>>> import numpy as np
>>> np.set_printoptions(suppress=True, linewidth=120)
>>> J = np.load("w.npy")
>>> J
array([[4., 0., 0., 3.],
       [0., 4., 3., 0.],
       [0., 3., 4., 0.],
       [3., 0., 0., 4.]])
>>> vec = np.ones(4)
>>> for _ in range(5):
...     vec = J @ vec
...     vec /= np.linalg.norm(vec)
...     print(round(vec @ J @ vec, 1))
... 
7.0
7.0
7.0
7.0
7.0
>>> round(np.linalg.eigvalsh(J)[-1], 1)
np.float64(7.0)
>>> f = np.array([3, 4, 4, 2])
>>> B = J + np.outer(f, np.eye(4)[0])
>>> np.linalg.matrix_rank(B - J)
np.int64(1)
>>> np.round(np.poly(J), 1)
array([   1.,  -16.,   78., -112.,   49.])
>>> np.round(np.linalg.det(J[::-1]), 1)
np.float64(49.0)
>>> np.round(np.linalg.eigvals(J), 1)
array([7., 1., 7., 1.])
>>> round(np.linalg.det(2 * J), 1), round(np.linalg.det(J), 1)
(np.float64(784.0), np.float64(49.0))
>>> np.einsum("ij,ji->", J, J)
np.float64(100.0)
>>> w, V = np.linalg.eig(J)
>>> round(np.prod(w), 1)
np.float64(49.0)
>>> np.round(J @ V[:, 0] - w[0] * V[:, 0], 1) + 0
array([0., 0., 0., 0.])
>>> w.round(1)
array([7., 1., 7., 1.])
>>> E = np.load("case0.npy")
>>> E
array([[-0.8, -0.1, -0.4,  0.2,  0.8, -1.3,  0.9, -1.2,  1.1,  1.1, -0.6,  1.9],
       [-0.8, -0.1, -0.4,  0.2,  0.8, -1.3,  0.9, -1.2,  1.1,  1.1, -0.6,  1.9],
       [-0.8, -0.1, -0.5,  0.2,  0.8, -1.4,  1. , -1.3,  1.2,  1.2, -0.6,  2. ],
       [-0.4, -0.1, -0.2,  0.1,  0.4, -0.7,  0.5, -0.7,  0.6,  0.6, -0.3,  1. ],
       [ 0.3,  0. ,  0.2, -0.1, -0.3,  0.5, -0.3,  0.4, -0.4, -0.4,  0.2, -0.7],
       [-1. , -0.1, -0.6,  0.3,  1. , -1.7,  1.1, -1.5,  1.4,  1.4, -0.7,  2.4],
       [-0.1,  0. ,  0. ,  0. ,  0.1, -0.1,  0.1, -0.1,  0.1,  0.1,  0. ,  0.2],
       [ 0.2,  0. ,  0.1, -0.1, -0.2,  0.4, -0.2,  0.3, -0.3, -0.3,  0.2, -0.5],
       [ 0.5,  0.1,  0.3, -0.1, -0.5,  0.8, -0.6,  0.8, -0.7, -0.7,  0.4, -1.2],
       [ 0.1,  0. ,  0.1,  0. , -0.1,  0.2, -0.2,  0.2, -0.2, -0.2,  0.1, -0.3],
       [-0.7, -0.1, -0.4,  0.2,  0.7, -1.2,  0.8, -1.1,  1. ,  1. , -0.5,  1.7],
       [ 0.1,  0. ,  0.1,  0. , -0.1,  0.2, -0.2,  0.2, -0.2, -0.2,  0.1, -0.3],
       [-0.8, -0.1, -0.4,  0.2,  0.8, -1.3,  0.9, -1.2,  1.1,  1.1, -0.6,  1.9]])
>>> f = np.array([3, 2])
>>> np.round(np.cross(E[6, :3], E[4, :3]), 1) + 0
array([0., 0., 0.])
>>> np.polyval(f, E[6])
array([1.7, 2. , 2. , 2. , 2.3, 1.7, 2.3, 1.7, 2.3, 2.3, 2. , 2.6])
>>> np.round(np.linalg.norm(E), 1)
np.float64(9.4)
>>> np.round(E.mean(axis=0), 1) + 0
array([-0.3,  0. , -0.2,  0.1,  0.3, -0.5,  0.4, -0.5,  0.4,  0.4, -0.2,  0.8])
>>> np.linalg.rank(E)
Traceback (most recent call last):
  File "<python-input-26>", line 1, in <module>
    np.linalg.rank(E)
    ^^^^^^^^^^^^^^
AttributeError: module 'numpy.linalg' has no attribute 'rank'
>>> E[13]
Traceback (most recent call last):
  File "<python-input-27>", line 1, in <module>
    E[13]
    ~^^^^
IndexError: index 13 is out of bounds for axis 0 with size 13
>>> np.abs(E).max()
np.float64(2.4)
>>> np.argsort(-np.linalg.norm(E, axis=0).round(6), kind="stable")[:3]
array([11,  5,  7])
>>> [round(float(x), 1) for x in np.linalg.svd(E, compute_uv=False)[:3]]
[9.4, 0.2, 0.1]
>>> np.linalg.cond(E) > 100
np.True_
>>> round(float(np.linalg.norm(E, 2) / np.linalg.norm(E)), 1)
1.0
>>> W1 = np.array([[2, 0],
...     [1, 0],
...     [3, 3],
...     [0, 3],
...     [3, 0],
...     [0, 3],
...     [0, 0],
...     [3, 3],
...     [2, 0],
...     [0, 2],
...     [1, 0],
...     [0, 1]])
>>> beta = np.array([1, 2])
>>> hid = np.maximum(E @ W1 + beta, 0)
>>> np.linalg.matrix_rank(hid)
np.int64(2)
>>> (hid > 0).astype(int)
array([[0, 0],
       [0, 0],
       [0, 0],
       [0, 0],
       [1, 1],
       [0, 0],
       [1, 1],
       [1, 1],
       [1, 1],
       [1, 1],
       [0, 0],
       [1, 1],
       [0, 0]])
>>> Z = np.array([[1, 2, 1], [2, 2, 0]])
>>> W1 @ Z
array([[ 2,  4,  2],
       [ 1,  2,  1],
       [ 9, 12,  3],
       [ 6,  6,  0],
       [ 3,  6,  3],
       [ 6,  6,  0],
       [ 0,  0,  0],
       [ 9, 12,  3],
       [ 2,  4,  2],
       [ 4,  4,  0],
       [ 1,  2,  1],
       [ 2,  2,  0]])
>>> t = np.radians(180)
>>> Rm = np.eye(12)
>>> Rm[1, 1] = Rm[6, 6] = np.cos(t)
>>> Rm[1, 6], Rm[6, 1] = -np.sin(t), np.sin(t)
>>> Rm.round(1) + 0
array([[ 1.,  0.,  0.,  0.,  0.,  0.,  0.,  0.,  0.,  0.,  0.,  0.],
       [ 0., -1.,  0.,  0.,  0.,  0.,  0.,  0.,  0.,  0.,  0.,  0.],
       [ 0.,  0.,  1.,  0.,  0.,  0.,  0.,  0.,  0.,  0.,  0.,  0.],
       [ 0.,  0.,  0.,  1.,  0.,  0.,  0.,  0.,  0.,  0.,  0.,  0.],
       [ 0.,  0.,  0.,  0.,  1.,  0.,  0.,  0.,  0.,  0.,  0.,  0.],
       [ 0.,  0.,  0.,  0.,  0.,  1.,  0.,  0.,  0.,  0.,  0.,  0.],
       [ 0.,  0.,  0.,  0.,  0.,  0., -1.,  0.,  0.,  0.,  0.,  0.],
       [ 0.,  0.,  0.,  0.,  0.,  0.,  0.,  1.,  0.,  0.,  0.,  0.],
       [ 0.,  0.,  0.,  0.,  0.,  0.,  0.,  0.,  1.,  0.,  0.,  0.],
       [ 0.,  0.,  0.,  0.,  0.,  0.,  0.,  0.,  0.,  1.,  0.,  0.],
       [ 0.,  0.,  0.,  0.,  0.,  0.,  0.,  0.,  0.,  0.,  1.,  0.],
       [ 0.,  0.,  0.,  0.,  0.,  0.,  0.,  0.,  0.,  0.,  0.,  1.]])
>>> B = E @ Rm.T
>>> np.round(np.abs(B - E).max(axis=0), 1)
array([0. , 0.2, 0. , 0. , 0. , 0. , 2.2, 0. , 0. , 0. , 0. , 0. ])
>>> feats = np.load("a.npy")
>>> feats
array([[ 5,  5,  5,  5,  5,  5,  5,  5,  5,  5],
       [ 5, 10, 10, 10, 10, 10, 10, 10, 10, 10],
       [ 5, 10, 15, 15, 15, 15, 15, 15, 15, 15],
       [ 5, 10, 15, 20, 20, 20, 20, 20, 20, 20],
       [ 5, 10, 15, 20, 25, 25, 25, 25, 25, 25],
       [ 5, 10, 15, 20, 25, 30, 30, 30, 30, 30],
       [ 5, 10, 15, 20, 25, 30, 35, 35, 35, 35],
       [ 5, 10, 15, 20, 25, 30, 35, 40, 40, 40],
       [ 5, 10, 15, 20, 25, 30, 35, 40, 45, 45],
       [ 5, 10, 15, 20, 25, 30, 35, 40, 45, 50]])
>>> vec = np.ones(10)
>>> for _ in range(3):
...     vec = feats @ vec
...     vec /= np.linalg.norm(vec)
...     print(round(vec @ feats @ vec, 1))
... 
223.5
223.8
223.8
>>> vec.round(1)
array([0.1, 0.1, 0.2, 0.2, 0.3, 0.3, 0.4, 0.4, 0.4, 0.4])
>>> rng = np.random.default_rng(76)
>>> idx = rng.permutation(10)
>>> idx
array([0, 6, 9, 2, 4, 7, 1, 3, 5, 8])
>>> B = feats[idx][:, idx]
>>> B
array([[ 5,  5,  5,  5,  5,  5,  5,  5,  5,  5],
       [ 5, 35, 35, 15, 25, 35, 10, 20, 30, 35],
       [ 5, 35, 50, 15, 25, 40, 10, 20, 30, 45],
       [ 5, 15, 15, 15, 15, 15, 10, 15, 15, 15],
       [ 5, 25, 25, 15, 25, 25, 10, 20, 25, 25],
       [ 5, 35, 40, 15, 25, 40, 10, 20, 30, 40],
       [ 5, 10, 10, 10, 10, 10, 10, 10, 10, 10],
       [ 5, 20, 20, 15, 20, 20, 10, 20, 20, 20],
       [ 5, 30, 30, 15, 25, 30, 10, 20, 30, 30],
       [ 5, 35, 45, 15, 25, 40, 10, 20, 30, 45]])
>>> np.round(np.sort(np.abs(np.linalg.eigvals(B))), 1)
array([  1.3,   1.4,   1.5,   1.8,   2.3,   3.2,   5. ,   9.4,  25.2, 223.8])
